% python3 -q
>>> import numpy as np
>>> np.set_printoptions(precision=2, suppress=True, linewidth=120, floatmode="fixed")
>>> def rd(a):
...     return np.round(a, 2) + 0
... 
>>> E = np.loadtxt("dump.csv", delimiter=",")
>>> print(E)
[[ 0.00 -1.00]
 [ 1.00  0.00]]
>>> rng = np.random.default_rng(3)
>>> labels = rng.permutation(2)
>>> labels
array([1, 0])
>>> M2 = E[labels][:, labels]
>>> np.diag(M2)
array([0.00, 0.00])
>>> rd(np.sort(np.abs(np.linalg.eigvals(M2))))
array([1.00, 1.00])
>>> M2
array([[ 0.00,  1.00],
       [-1.00,  0.00]])
>>> rd(np.linalg.det(M2)), rd(np.linalg.det(E[labels]))
(np.float64(1.0), np.float64(-1.0))
>>> np.allclose(M2, E)
False
>>> mat = np.loadtxt("case11.csv", delimiter=",")
>>> mat
array([[-1.10,  2.17, -0.40],
       [ 0.20, -0.42, -1.10],
       [-0.50,  1.08, -1.90],
       [-1.10,  2.16, -1.30],
       [-0.20,  0.22, -0.70],
       [ 0.10, -0.29, -0.50],
       [ 0.80, -1.73, -0.40],
       [ 0.60, -1.33, -1.60],
       [-1.10,  2.35,  2.90],
       [-0.80,  1.62, -0.30],
       [ 0.90, -1.88,  1.70]])
>>> D = np.linalg.norm(mat[:, None] - mat[None], axis=-1)
>>> (D + 1e9 * np.eye(11)).round(6).argmin(axis=1)
array([9, 5, 3, 0, 5, 1, 7, 1, 9, 0, 6])
>>> rd(np.linalg.norm(mat - mat.mean(axis=0), axis=1))
array([2.02, 1.17, 1.76, 2.24, 0.40, 0.74, 2.32, 2.26, 3.90, 1.40, 3.21])
>>> np.unravel_index(D.round(6).argmax(), D.shape)
(np.int64(7), np.int64(8))
>>> D.mean(axis=1).argmax()
np.int64(8)
>>> D.shape
(11, 11)
>>> M2 = np.c_[mat[:, :2] @ np.array([[1, 7], [2, 9]]), np.array([4, 2, 5, 0, 1, 8, 0, 5, 6, 4, 3])]
>>> rd(M2)
array([[  3.24,  11.83,   4.00],
       [ -0.64,  -2.38,   2.00],
       [  1.66,   6.22,   5.00],
       [  3.22,  11.74,   0.00],
       [  0.24,   0.58,   1.00],
       [ -0.48,  -1.91,   8.00],
       [ -2.66,  -9.97,   0.00],
       [ -2.06,  -7.77,   5.00],
       [  3.60,  13.45,   6.00],
       [  2.44,   8.98,   4.00],
       [ -2.86, -10.62,   3.00]])
>>> rd(np.linalg.norm(M2 - mat @ np.linalg.lstsq(mat, M2)[0], axis=0))
array([ 0.00,  0.00, 12.85])
>>> X = np.loadtxt("x.csv", delimiter=",")
>>> X
array([[-24.34,   0.22,   0.03],
       [ -3.10,   1.37,   0.11],
       [ 13.86,   2.37,  -0.47],
       [ 10.97,  -0.51,  -0.30],
       [-14.96,  -0.98,  -0.08],
       [ -6.78,   1.15,   0.21],
       [  5.53,   0.52,  -0.06],
       [  4.59,   0.45,  -0.05],
       [ 16.69,   0.45,   0.69],
       [ 18.39,  -3.11,   0.03],
       [-12.97,   1.73,  -0.55],
       [ -5.63,  -0.08,   0.05],
       [ -2.80,   0.50,   0.77],
       [ -6.25,   1.63,  -0.31],
       [ -1.57,   1.10,   0.15],
       [  9.81,   1.55,  -0.06],
       [ -9.28,  -0.75,   0.50],
       [ -3.91,   2.04,   0.49],
       [  1.28,  -2.85,  -0.48],
       [ -4.16,   1.70,  -0.13],
       [ -9.45,   0.99,   0.28],
       [ -8.98,  -0.44,   0.44]])
>>> # column 0 is much longer than the rest
>>> Z = X[[9, 21]].astype(float)
>>> for _ in range(5):
...     labels = np.linalg.norm(X[:, None] - Z, axis=-1).argmin(axis=1)
...     Z = np.array([X[labels == j].mean(axis=0) for j in range(2)])
... 
>>> labels
array([1, 1, 0, 0, 1, 1, 0, 0, 0, 0, 1, 1, 1, 1, 1, 0, 1, 1, 1, 1, 1, 1])
>>> rd(Z)
array([[11.41,  0.25, -0.03],
       [-7.53,  0.49,  0.10]])
>>> M2 = X / np.sqrt((X ** 2).mean(axis=1, keepdims=True))
>>> print(rd(np.linalg.norm(M2, axis=1)))
[1.73 1.73 1.73 1.73 1.73 1.73 1.73 1.73 1.73 1.73 1.73 1.73 1.73 1.73 1.73 1.73 1.73 1.73 1.73 1.73 1.73 1.73]
>>> arr = np.loadtxt("w.csv", delimiter=",")
>>> print(rd(arr))
[[ 1.00  0.00  0.00]
 [ 0.00  0.50  0.87]
 [ 0.00 -0.87  0.50]]
>>> M2 = np.linalg.inv(arr)
>>> rd(M2)
array([[ 1.00,  0.00,  0.00],
       [ 0.00,  0.50, -0.87],
       [ 0.00,  0.87,  0.50]])
>>> print(rd(np.linalg.inv(M2)))
[[ 1.00  0.00  0.00]
 [ 0.00  0.50  0.87]
 [ 0.00 -0.87  0.50]]
>>> rd(np.linalg.det(arr) * M2)
array([[ 1.00,  0.00,  0.00],
       [ 0.00,  0.50, -0.87],
       [ 0.00,  0.87,  0.50]])
>>> rd(arr @ M2)
array([[1.00, 0.00, 0.00],
       [0.00, 1.00, 0.00],
       [0.00, 0.00, 1.00]])
>>> labels = rng.permutation(3)
>>> print(labels)
[0 2 1]
>>> M2 = arr[labels][:, labels]
>>> rd(np.linalg.det(M2)), rd(np.linalg.det(arr[labels]))
(np.float64(1.0), np.float64(-1.0))
>>> rd(np.sort(np.abs(np.linalg.eigvals(M2))))
array([1.00, 1.00, 1.00])
>>> np.trace(M2)
np.float64(2.0)
>>> rd(np.linalg.norm(arr))
np.float64(1.73)
>>> rd(arr - arr[0])
array([[ 0.00,  0.00,  0.00],
       [-1.00,  0.50,  0.87],
       [-1.00, -0.87,  0.50]])
>>> print(rd(arr.sum(axis=0)))
[ 1.00 -0.37  1.37]
>>> rd(np.linalg.svd(arr, compute_uv=False))
array([1.00, 1.00, 1.00])
>>> rd(arr.mean(axis=0))
array([ 0.33, -0.12,  0.46])
>>> arr.shape
(3, 3)
>>> print(np.linalg.matrix_rank(arr))
3
>>> A = np.load("run11.npy")
>>> A
array([[0, 0, 1, 1],
       [0, 0, 1, 1],
       [1, 1, 0, 1],
       [1, 1, 1, 0]])
>>> # symmetric
>>> U, s, Vt = np.linalg.svd(A, full_matrices=False)
>>> np.allclose(U * s @ Vt, A)
True
>>> (s > 1e-8).sum()
np.int64(3)
>>> rd(np.cumsum(s ** 2) / np.sum(s ** 2))
array([0.66, 0.90, 1.00, 1.00])
>>> rd(U.T @ U)
array([[1.00, 0.00, 0.00, 0.00],
       [0.00, 1.00, 0.00, 0.00],
       [0.00, 0.00, 1.00, 0.00],
       [0.00, 0.00, 0.00, 1.00]])
>>> M2 = A / np.linalg.norm(A, axis=1, keepdims=True)
>>> cov = M2 @ M2.T
>>> rd(np.degrees(np.arccos(np.clip(cov[2, 0], -1, 1))))
np.float64(65.91)
>>> (np.abs(cov) > 0.9).astype(int)
array([[1, 1, 0, 0],
       [1, 1, 0, 0],
       [0, 0, 1, 0],
       [0, 0, 0, 1]])
>>> rd(np.linalg.norm(M2, axis=1))
array([1.00, 1.00, 1.00, 1.00])
>>> M2 = np.array([[1, 0], [-2, 1]])
>>> Z = np.kron(M2, A)
>>> Z
array([[ 0,  0,  1,  1,  0,  0,  0,  0],
       [ 0,  0,  1,  1,  0,  0,  0,  0],
       [ 1,  1,  0,  1,  0,  0,  0,  0],
       [ 1,  1,  1,  0,  0,  0,  0,  0],
       [ 0,  0, -2, -2,  0,  0,  1,  1],
       [ 0,  0, -2, -2,  0,  0,  1,  1],
       [-2, -2,  0, -2,  1,  1,  0,  1],
       [-2, -2, -2,  0,  1,  1,  1,  0]])
>>> print(rd(np.linalg.norm(Z, 2)), rd(np.linalg.norm(M2, 2) * np.linalg.norm(A, 2)))
6.18 6.18
>>> u, r1 = A[2], A[1]
>>> u @ u
np.int64(3)
>>> u @ r1
np.int64(1)
>>> pr = (u @ r1) / (u @ u) * u
>>> rd(pr)
array([0.33, 0.33, 0.00, 0.33])
>>> print(rd((r1 - pr) @ u))
0.0
>>> np.outer(u, r1)
array([[0, 0, 1, 1],
       [0, 0, 1, 1],
       [0, 0, 0, 0],
       [0, 0, 1, 1]])
>>> np.linalg.matrix_rank(np.outer(u, r1))
np.int64(1)
>>> F = np.load("out7.npy")
>>> rd(F)
array([[-1.94,  0.45,  0.16],
       [ 0.15, -0.05,  1.99],
       [ 0.45,  1.95,  0.02]])
>>> Q, R = np.linalg.qr(F)
>>> rd(Q.T @ Q)
array([[1.00, 0.00, 0.00],
       [0.00, 1.00, 0.00],
       [0.00, 0.00, 1.00]])
>>> Q.shape, R.shape
((3, 3), (3, 3))
>>> rd(np.abs(np.diag(R)))
array([2.00, 2.00, 2.00])
>>> rd(R)
array([[2.00, 0.00, 0.00],
       [0.00, 2.00, 0.00],
       [0.00, 0.00, 2.00]])
>>> labels = rng.permutation(3)
>>> labels
array([0, 1, 2])
>>> M2 = F[labels][:, labels]
>>> np.allclose(M2, F)
True
>>> rd(M2)
array([[-1.94,  0.45,  0.16],
       [ 0.15, -0.05,  1.99],
       [ 0.45,  1.95,  0.02]])
>>> rd(np.linalg.det(M2)), rd(np.linalg.det(F[labels]))
(np.float64(8.0), np.float64(8.0))
>>> rd(np.sort(np.abs(np.linalg.eigvals(M2))))
array([2.00, 2.00, 2.00])
>>> K = np.load("test15.npy")
>>> K
array([[19, 12, -3, -5],
       [12, 10, -5, -5],
       [-3, -5,  5,  5],
       [-5, -5,  5,  9]])
>>> np.linalg.cond(K) > 100
np.True_
>>> [round(float(x), 2) for x in np.linalg.svd(K, compute_uv=False)[:3]]
[31.39, 9.0, 2.61]
>>> np.abs(np.diag(np.linalg.qr(K)[1])) > 1e-9
array([ True,  True,  True, False])
>>> M2 = np.array([[2]])
>>> Z = np.array([[4, 4, 2], [5, 2, -2], [-5, -1, 1]])
>>> m1 = np.block([[M2, np.array([[1, 2, -2]])], [np.zeros((3, 1)), Z]])
>>> m1
array([[ 2.00,  1.00,  2.00, -2.00],
       [ 0.00,  4.00,  4.00,  2.00],
       [ 0.00,  5.00,  2.00, -2.00],
       [ 0.00, -5.00, -1.00,  1.00]])
>>> np.einsum("ii->", m1)
np.float64(9.0)
>>> np.einsum("ij,ji->", m1, m1)
np.float64(49.0)
>>> rd(np.linalg.det(m1.T))
np.float64(60.0)
>>> rd(np.linalg.det(2 * m1)), rd(np.linalg.det(m1))
(np.float64(960.0), np.float64(60.0))
>>> rd(np.linalg.eigvals(m1).sum().real)
np.float64(9.0)
>>> np.kron(np.eye(2, dtype=int), m1)
array([[ 2.00,  1.00,  2.00, -2.00,  0.00,  0.00,  0.00, -0.00],
       [ 0.00,  4.00,  4.00,  2.00,  0.00,  0.00,  0.00,  0.00],
       [ 0.00,  5.00,  2.00, -2.00,  0.00,  0.00,  0.00, -0.00],
       [ 0.00, -5.00, -1.00,  1.00,  0.00, -0.00, -0.00,  0.00],
       [ 0.00,  0.00,  0.00, -0.00,  2.00,  1.00,  2.00, -2.00],
       [ 0.00,  0.00,  0.00,  0.00,  0.00,  4.00,  4.00,  2.00],
       [ 0.00,  0.00,  0.00, -0.00,  0.00,  5.00,  2.00, -2.00],
       [ 0.00, -0.00, -0.00,  0.00,  0.00, -5.00, -1.00,  1.00]])
>>> print(rd(np.poly(m1)))
[  1.00  -9.00  16.00 -34.00  60.00]
